In [1]: import numpy as np

In [2]: from numpy import linalg as LA

In [3]: np.set_printoptions(precision=2, suppress=True, linewidth=140, floatmode="fixed")

In [4]: M = np.array([[0.2, 0.6, -1.5],
   ...:     [-1.0, -0.5, 6.3],
   ...:     [-1.0, 0.8, -1.8],
   ...:     [-1.4, -0.9, 2.4]])

In [5]: q = M.astype(float).copy()

In [6]: for j in range(3):
   ...:     q[:, j] -= q[:, :j] @ (q[:, :j].T @ q[:, j])
   ...:     q[:, j] /= LA.norm(q[:, j])
   ...: 

In [7]: np.round(q.T @ M, 2) + 0
Out[7]: 
array([[ 2.00,  0.54, -4.08],
       [ 0.00,  1.33, -4.10],
       [ 0.00,  0.00,  4.19]])

In [8]: np.round(q.T @ q, 2) + 0
Out[8]: 
array([[1.00, 0.00, 0.00],
       [0.00, 1.00, 0.00],
       [0.00, 0.00, 1.00]])

In [9]: P = M @ LA.solve(M.T @ M, M.T)

In [10]: P @ M[:, 0]
Out[10]: array([ 0.20, -1.00, -1.00, -1.40])

In [11]: np.diag(P)
Out[11]: array([0.20, 1.00, 0.91, 0.89])

In [12]: LA.matrix_rank(np.eye(4) - P)
Out[12]: np.int64(1)

In [13]: P.round(2) + 0
Out[13]: 
array([[ 0.20,  0.00,  0.26, -0.30],
       [ 0.00,  1.00,  0.00,  0.00],
       [ 0.26,  0.00,  0.91,  0.10],
       [-0.30,  0.00,  0.10,  0.89]])

In [14]: np.round((np.eye(4) - P) @ M, 2) + 0
Out[14]: 
array([[0.00, 0.00, 0.00],
       [0.00, 0.00, 0.00],
       [0.00, 0.00, 0.00],
       [0.00, 0.00, 0.00]])

In [15]: x = np.array([2, 1, 2])

In [16]: y = M @ x

In [17]: np.round(LA.pinv(M) @ M, 2) + 0
Out[17]: 
array([[1.00, 0.00, 0.00],
       [0.00, 1.00, 0.00],
       [0.00, 0.00, 1.00]])

In [18]: rng = np.random.default_rng(2276)

In [19]: y = y + 0.1 * rng.normal(size=4)

In [20]: y
Out[20]: array([-1.98,  9.99, -4.58,  1.21])

In [21]: c, *_ = LA.lstsq(M, y)

In [22]: np.round(LA.norm(y - M @ c), 2)
Out[22]: np.float64(0.01)

In [23]: c
Out[23]: array([1.85, 0.99, 1.96])

In [24]: c.round()
Out[24]: array([2.00, 1.00, 2.00])

In [25]: gram = M.T @ M

In [26]: (M @ M.T).shape
Out[26]: (4, 4)

In [27]: np.trace(gram), (M ** 2).sum()
Out[27]: (np.float64(57.0), np.float64(57.0))

In [28]: gram
Out[28]: 
array([[ 4.00,  1.08, -8.16],
       [ 1.08,  2.06, -7.65],
       [-8.16, -7.65, 50.94]])

In [29]: np.diag(gram)
Out[29]: array([ 4.00,  2.06, 50.94])

In [30]: def softmax(z):
    ...:     e = np.exp(z - z.max(axis=-1, keepdims=True))
    ...:     return e / e.sum(axis=-1, keepdims=True)
    ...: 

In [31]: softmax(M).sum(axis=1)
Out[31]: array([1.00, 1.00, 1.00, 1.00])

In [32]: np.round(softmax(M[1]), 2) + 0
Out[32]: array([0.00, 0.00, 1.00])

In [33]: S = M @ M.T / np.sqrt(3)

In [34]: softmax(S).round(6).argmax(axis=1)
Out[34]: array([2, 1, 2, 1])

In [35]: np.round(softmax(S), 2) + 0
Out[35]: 
array([[0.45, 0.00, 0.54, 0.01],
       [0.00, 1.00, 0.00, 0.00],
       [0.25, 0.00, 0.75, 0.01],
       [0.00, 0.99, 0.00, 0.01]])

In [36]: q, _ = LA.qr(np.array([[-0.5, 0.1, 0.2],
    ...:     [0.5, 0.0, -0.5],
    ...:     [-0.8, -0.4, -0.8],
    ...:     [-0.6, -1.8, 0.0]]))

In [37]: data = q @ q.T

In [38]: data
Out[38]: 
array([[ 0.39, -0.46,  0.14, -0.06],
       [-0.46,  0.65,  0.11, -0.05],
       [ 0.14,  0.11,  0.97,  0.01],
       [-0.06, -0.05,  0.01,  0.99]])

In [39]: np.abs(np.diag(LA.qr(data)[1])) > 1e-9
Out[39]: array([ True,  True,  True, False])

In [40]: np.allclose(data[:-1].T @ LA.lstsq(data[:-1].T, data[-1])[0], data[-1])
Out[40]: True

In [41]: P = np.triu(np.array([[3, 1, 3, 1], [3, 0, 2, 2], [1, 1, 0, 3], [0, 2, 0, 1]]), 1) + np.eye(4)

In [42]: B = P @ data @ LA.inv(P)

In [43]: LA.matrix_rank(B)
Out[43]: np.int64(3)

In [44]: P @ data - data @ P
Out[44]: 
array([[-0.11,  0.52,  2.78,  1.11],
       [ 0.15,  0.58,  2.07,  0.87],
       [-0.19, -0.29, -0.58, -0.28],
       [ 0.00,  0.06,  0.29,  0.12]])

In [45]: W0 = np.loadtxt("out0.csv", delimiter=",")

In [46]: W0
Out[46]: 
array([[ 8.00,  3.00, -1.00,  6.00],
       [ 3.00,  8.00,  3.00, -1.00],
       [-1.00,  3.00,  8.00,  3.00],
       [ 6.00, -1.00,  3.00,  8.00]])

In [47]: round(float(LA.eigvalsh(W0).min()), 2)
Out[47]: -0.77

In [48]: [round(float(LA.det(W0[:i, :i])), 2) + 0 for i in range(1, 5)]
Out[48]: [8.0, 55.0, 342.0, -900.0]

In [49]: F = np.load("data.npy")

In [50]: F
Out[50]: 
array([[ 1,  1, -1, -1,  1,  1, -1, -1],
       [ 1, -1,  1, -1,  1, -1,  1, -1],
       [ 1, -1, -1,  1, -1,  1,  1, -1]])

In [51]: B = F / LA.norm(F, axis=1, keepdims=True)

In [52]: gram = B @ B.T

In [53]: gram[0].round(2) + 0
Out[53]: array([1.00, 0.00, 0.00])

In [54]: LA.norm(B, axis=1)
Out[54]: array([1.00, 1.00, 1.00])

In [55]: x = np.array([6, 2, 0, 8, 8, 4, 2, 5])

In [56]: h1 = np.maximum(F @ x, 0)

In [57]: np.maximum(F @ (3 * x), 0)
Out[57]: array([15,  0, 15])

In [58]: np.maximum(F @ x, 0) - np.maximum(-F @ x, 0)
Out[58]: array([ 5, -3,  5])

In [59]: F * (h1 > 1e-9)[:, None]
Out[59]: 
array([[ 1,  1, -1, -1,  1,  1, -1, -1],
       [ 0,  0,  0,  0,  0,  0,  0,  0],
       [ 1, -1, -1,  1, -1,  1,  1, -1]])

In [60]: h1
Out[60]: array([5, 0, 5])
